$ python -q
>>> import numpy as np
>>> np.set_printoptions(suppress=True, linewidth=120)
>>> W0 = np.array([[4, 9, 7, 2, 8, -9, -4],
...     [-3, 1, -9, -4, -2, 6, -4],
...     [-1, 1, -5, -4, -4, -5, -2],
...     [-3, -8, 9, -9, 7, -8, -1],
...     [-6, -7, -5, -4, 1, 8, -8],
...     [0, 8, 7, 4, -8, 3, -7],
...     [8, -7, -5, 3, 8, 7, 3],
...     [-2, 1, 4, 6, -3, -4, 3],
...     [-7, -5, 2, 0, 4, 9, -8],
...     [-5, -1, -7, 8, -2, 9, 8]])
>>> W0[:, 2] = 4 * W0[:, 6]
>>> W0
array([[  4,   9, -16,   2,   8,  -9,  -4],
       [ -3,   1, -16,  -4,  -2,   6,  -4],
       [ -1,   1,  -8,  -4,  -4,  -5,  -2],
       [ -3,  -8,  -4,  -9,   7,  -8,  -1],
       [ -6,  -7, -32,  -4,   1,   8,  -8],
       [  0,   8, -28,   4,  -8,   3,  -7],
       [  8,  -7,  12,   3,   8,   7,   3],
       [ -2,   1,  12,   6,  -3,  -4,   3],
       [ -7,  -5, -32,   0,   4,   9,  -8],
       [ -5,  -1,  32,   8,  -2,   9,   8]])
>>> w1 = np.array([[1, 0], [0, 2], [0, 2], [2, -2], [0, 1], [0, -1], [1, -2]])
>>> beta = np.array([2, 2])
>>> H = np.maximum(W0 @ w1 + beta, 0)
>>> H
array([[ 6,  9],
       [ 0,  0],
       [ 0,  1],
       [ 0, 13],
       [ 0,  0],
       [ 3,  0],
       [19,  1],
       [15, 11],
       [ 0,  0],
       [21, 21]])
>>> basis = np.array([[0, 1], [2, 1]])
>>> (H @ basis).round(6).argmax(axis=1)
array([0, 0, 0, 0, 0, 1, 1, 1, 0, 0])
>>> H @ basis
array([[18, 15],
       [ 0,  0],
       [ 2,  1],
       [26, 13],
       [ 0,  0],
       [ 0,  3],
       [ 2, 20],
       [22, 26],
       [ 0,  0],
       [42, 42]])
>>> x0 = np.array([2, 2, 2, 2, 2, 1, 2])
>>> a = np.maximum(W0 @ x0, 0)
>>> np.maximum(W0 @ (3 * x0), 0)
array([  0,   0,   0,   0,   0,   0, 183,  90,   0, 267])
>>> np.flatnonzero(a > 1e-9)
array([6, 7, 9])
>>> E = np.load("m.npy")
>>> E.round(2) + 0
array([[ 2.13, -0.07, -2.01,  0.53, -0.12, -0.11,  0.13,  0.18,  0.27],
       [-2.01, -0.8 ,  1.29,  0.8 ,  0.86,  0.44, -1.  ,  0.22,  0.19],
       [ 0.45,  1.25,  0.46, -1.79, -1.11, -0.52,  1.31, -0.53, -0.6 ],
       [-1.62,  0.61,  1.92, -1.24, -0.38, -0.14,  0.47, -0.39, -0.5 ],
       [-2.06, -0.75,  1.37,  0.71,  0.82,  0.43, -0.95,  0.19,  0.16],
       [-0.52,  1.1 ,  1.26, -1.77, -0.9 , -0.4 ,  1.07, -0.53, -0.63],
       [-1.07, -1.21,  0.14,  1.6 ,  1.13,  0.54, -1.32,  0.47,  0.51],
       [ 0.71,  1.24,  0.22, -1.73, -1.13, -0.54,  1.33, -0.51, -0.57],
       [ 1.2 , -0.85, -1.71,  1.53,  0.63,  0.26, -0.76,  0.47,  0.58],
       [-1.38,  0.76,  1.81, -1.42, -0.53, -0.21,  0.64, -0.44, -0.55],
       [-1.98, -0.83,  1.24,  0.85,  0.88,  0.45, -1.02,  0.24,  0.21],
       [ 2.23,  0.24, -1.88,  0.09, -0.4 , -0.24,  0.45,  0.05,  0.12],
       [ 0.38, -1.14, -1.15,  1.79,  0.95,  0.42, -1.12,  0.54,  0.64],
       [-2.04,  0.2 ,  2.03, -0.72,  0.  ,  0.05,  0.02, -0.23, -0.34],
       [-1.99, -0.82,  1.26,  0.83,  0.87,  0.45, -1.01,  0.23,  0.2 ],
       [ 0.35,  1.24,  0.55, -1.8 , -1.1 , -0.51,  1.29, -0.54, -0.61],
       [ 0.05,  1.21,  0.81, -1.82, -1.05, -0.48,  1.24, -0.54, -0.63],
       [ 2.1 , -0.11, -2.02,  0.59, -0.09, -0.09,  0.08,  0.2 ,  0.29],
       [ 0.7 , -1.05, -1.39,  1.73,  0.84,  0.37, -1.  ,  0.52,  0.63],
       [-2.22, -0.43,  1.75,  0.19,  0.56,  0.31, -0.64,  0.04, -0.03],
       [ 2.22,  0.42, -1.75, -0.19, -0.55, -0.31,  0.63, -0.03,  0.03],
       [ 1.11,  1.2 , -0.17, -1.59, -1.13, -0.54,  1.32, -0.46, -0.5 ],
       [ 1.96, -0.31, -2.02,  0.86,  0.1 ,  0.  , -0.13,  0.28,  0.38],
       [ 2.19,  0.08, -1.96,  0.33, -0.25, -0.17,  0.28,  0.12,  0.21],
       [-0.18,  1.18,  0.99, -1.81, -1.  , -0.45,  1.18, -0.54, -0.63],
       [ 2.03, -0.21, -2.03,  0.73,  0.01, -0.05, -0.03,  0.24,  0.34],
       [-0.64,  1.07,  1.34, -1.74, -0.87, -0.38,  1.03, -0.53, -0.63],
       [-1.32, -1.16,  0.4 ,  1.47,  1.11,  0.54, -1.29,  0.43,  0.45],
       [ 1.81, -0.46, -1.99,  1.06,  0.24,  0.07, -0.3 ,  0.33,  0.44],
       [-2.09,  0.14,  2.02, -0.63,  0.06,  0.08, -0.05, -0.21, -0.31],
       [-2.2 , -0.1 ,  1.96, -0.3 ,  0.27,  0.18, -0.3 , -0.11, -0.2 ],
       [ 1.92, -0.34, -2.02,  0.91,  0.13,  0.01, -0.17,  0.29,  0.4 ],
       [ 1.36, -0.77, -1.8 ,  1.43,  0.54,  0.22, -0.65,  0.44,  0.55],
       [-2.22, -0.44,  1.74,  0.2 ,  0.56,  0.31, -0.64,  0.04, -0.02],
       [-2.17, -0.58,  1.59,  0.43,  0.68,  0.37, -0.79,  0.11,  0.06],
       [ 1.38,  1.14, -0.46, -1.44, -1.1 , -0.54,  1.28, -0.42, -0.44],
       [ 0.78, -1.02, -1.44,  1.7 ,  0.81,  0.35, -0.96,  0.52,  0.62],
       [ 2.23,  0.26, -1.87,  0.06, -0.41, -0.24,  0.47,  0.04,  0.11]])
>>> C2 = E.T @ E
>>> np.linalg.matrix_rank(C2)
np.int64(2)
>>> np.round(np.diag(C2), 2)
array([104.19,  25.26,  89.98,  56.41,  20.65,   4.78,  28.46,   5.1 ,   7.17])
>>> round(np.trace(C2), 2), round((E ** 2).sum(), 2)
(np.float64(342.0), np.float64(342.0))
>>> (E @ E.T).shape
(38, 38)
>>> np.round(np.linalg.eigvalsh(C2)[::-1], 2) + 0
array([197.36, 144.64,   0.  ,   0.  ,   0.  ,   0.  ,   0.  ,   0.  ,   0.  ])
>>> np.allclose(C2, C2.T)
True
